% python3 -q
>>> import numpy as np
>>> from numpy import linalg as LA
>>> np.set_printoptions(precision=2, suppress=True, linewidth=200)
>>> def rnd(a):
...     return np.round(a, 2) + 0
... 
>>> K = np.load("mat.npy")
>>> K
array([[0, 0, 0, 0],
       [0, 0, 1, 0],
       [0, 1, 0, 0],
       [0, 0, 0, 0]])
>>> np.trace(K)
np.int64(0)
>>> (K != 0).astype(int)
array([[0, 0, 0, 0],
       [0, 0, 1, 0],
       [0, 1, 0, 0],
       [0, 0, 0, 0]])
>>> rnd(np.sort(LA.eigvals(K).real))
array([-1.,  0.,  0.,  1.])
>>> rnd(LA.det(K))
np.float64(0.0)
>>> (LA.matrix_power((K != 0) + (K.T != 0) + np.eye(4), 4) > 0).astype(int)
array([[1, 0, 0, 0],
       [0, 1, 1, 0],
       [0, 1, 1, 0],
       [0, 0, 0, 1]])
>>> LA.cond(K) > 100
np.True_
>>> np.argsort(-LA.norm(K, axis=0).round(6), kind="stable")[:3]
array([1, 2, 0])
>>> print(rnd(LA.norm(K, 2) / LA.norm(K)))
0.71
>>> [round(float(x), 2) for x in LA.svd(K, compute_uv=False)[:3]]
[1.0, 1.0, 0.0]
>>> LA.matrix_rank(K, rtol=0.1)
np.int64(2)
>>> rng = np.random.default_rng(575125)
>>> labels = rng.permutation(4)
>>> labels
array([2, 0, 1, 3])
>>> A2 = K[labels][:, labels]
>>> rnd(np.sort(np.abs(LA.eigvals(A2))))
array([0., 0., 1., 1.])
>>> W0 = np.loadtxt("out4.csv", delimiter=",")
>>> print(rnd(W0))
[[-0.17  0.52 -0.05  0.07 -0.74  0.37]
 [ 0.52 -0.33  0.03  0.03  0.04  0.79]
 [-0.52  0.33 -0.1  -0.28  0.56  0.46]
 [ 0.35  0.26  0.42 -0.78 -0.05 -0.11]
 [-0.17 -0.44 -0.63 -0.55 -0.28 -0.01]
 [ 0.52  0.5  -0.64  0.06  0.22 -0.12]]
>>> print(rnd(W0[:, 4] @ W0[:, 2]))
0.0
>>> rnd(LA.norm(W0, axis=0))
array([1., 1., 1., 1., 1., 1.])
>>> rnd(LA.svd(W0, compute_uv=False))
array([1., 1., 1., 1., 1., 1.])
>>> rnd(W0 @ W0.T)
array([[1., 0., 0., 0., 0., 0.],
       [0., 1., 0., 0., 0., 0.],
       [0., 0., 1., 0., 0., 0.],
       [0., 0., 0., 1., 0., 0.],
       [0., 0., 0., 0., 1., 0.],
       [0., 0., 0., 0., 0., 1.]])
>>> rnd(LA.pinv(W0))
array([[-0.17,  0.52, -0.52,  0.35, -0.17,  0.52],
       [ 0.52, -0.33,  0.33,  0.26, -0.44,  0.5 ],
       [-0.05,  0.03, -0.1 ,  0.42, -0.63, -0.64],
       [ 0.07,  0.03, -0.28, -0.78, -0.55,  0.06],
       [-0.74,  0.04,  0.56, -0.05, -0.28,  0.22],
       [ 0.37,  0.79,  0.46, -0.11, -0.01, -0.12]])
>>> mat = np.tril(np.array([[-1, 0, -3, -3, -1],
...     [-3, 0, 1, 1, 2],
...     [3, 0, -1, 0, -3],
...     [2, -3, 2, -1, 3],
...     [1, 0, -2, -1, 2]]), -1) + np.eye(5, dtype=int)
>>> mat
array([[ 1,  0,  0,  0,  0],
       [-3,  1,  0,  0,  0],
       [ 3,  0,  1,  0,  0],
       [ 2, -3,  2,  1,  0],
       [ 1,  0, -2, -1,  1]])
>>> w1 = np.array([[1, 1, 3, 3], [2, 0, 1, 3], [0, 0, 0, 0], [0, 0, 1, 2], [2, 2, 3, 0]])
>>> c = np.array([1, 3, 1, 2])
>>> H = np.maximum(mat @ w1 + c, 0)
>>> LA.matrix_rank(H)
np.int64(4)
>>> (H > 0).mean(axis=0)
array([0.6, 0.8, 0.8, 0.8])
>>> (H > 0).astype(int)
array([[1, 1, 1, 1],
       [0, 0, 0, 0],
       [1, 1, 1, 1],
       [0, 1, 1, 1],
       [1, 1, 1, 1]])
>>> W2 = np.array([[-7, 8, 4], [7, -4, -7], [-6, 4, 7], [6, 0, 9]])
>>> (H @ W2).round(6).argmax(axis=1)
array([2, 0, 2, 0, 2])
>>> print(w1 @ W2)
[[  0  16  45]
 [ -2  20  42]
 [  0   0   0]
 [  6   4  25]
 [-18  20  15]]
>>> np.allclose(mat, mat.T)
False
>>> rnd(np.abs(LA.eigvals(mat)).max())
np.float64(1.0)
>>> assert mat == mat.T
Traceback (most recent call last):
  File "<python-input-41>", line 1, in <module>
    assert mat == mat.T
           ^^^^^^^^^^^^
ValueError: The truth value of an array with more than one element is ambiguous. Use a.any() or a.all()
>>> P = np.triu(np.array([[-3, -1, -1, -3, -1],
...     [-1, -3, 0, -2, 2],
...     [2, -3, -2, 2, 0],
...     [-3, 3, -2, 2, 0],
...     [-2, 3, 2, -2, 1]]), 1) + np.eye(5)
>>> A2 = P @ mat @ LA.inv(P)
>>> print(rnd(LA.det(A2)))
1.0
>>> X = np.array([[-7.0, 4.0, 0.0, 0.0, 0.0],
...     [4.0, -1.0, 4.0, 0.0, 0.0],
...     [0.0, 4.0, -4.0, 4.0, 0.0],
...     [0.0, 0.0, 4.0, -1.0, 4.0],
...     [0.0, 0.0, 0.0, 4.0, -5.0]])
>>> X
array([[-7.,  4.,  0.,  0.,  0.],
       [ 4., -1.,  4.,  0.,  0.],
       [ 0.,  4., -4.,  4.,  0.],
       [ 0.,  0.,  4., -1.,  4.],
       [ 0.,  0.,  0.,  4., -5.]])
>>> w1 = np.array([[0, 3], [-3, 2], [-1, -3], [-2, 0], [-1, 2]])
>>> c = np.array([0, 0])
>>> H = np.maximum(X @ w1 + c, 0)
>>> (H > 0).astype(int)
array([[0, 0],
       [0, 0],
       [0, 1],
       [0, 0],
       [0, 0]])
>>> W2 = np.array([[2, 3], [7, -8]])
>>> (H @ W2).round(6).argmax(axis=1)
array([0, 0, 0, 0, 0])
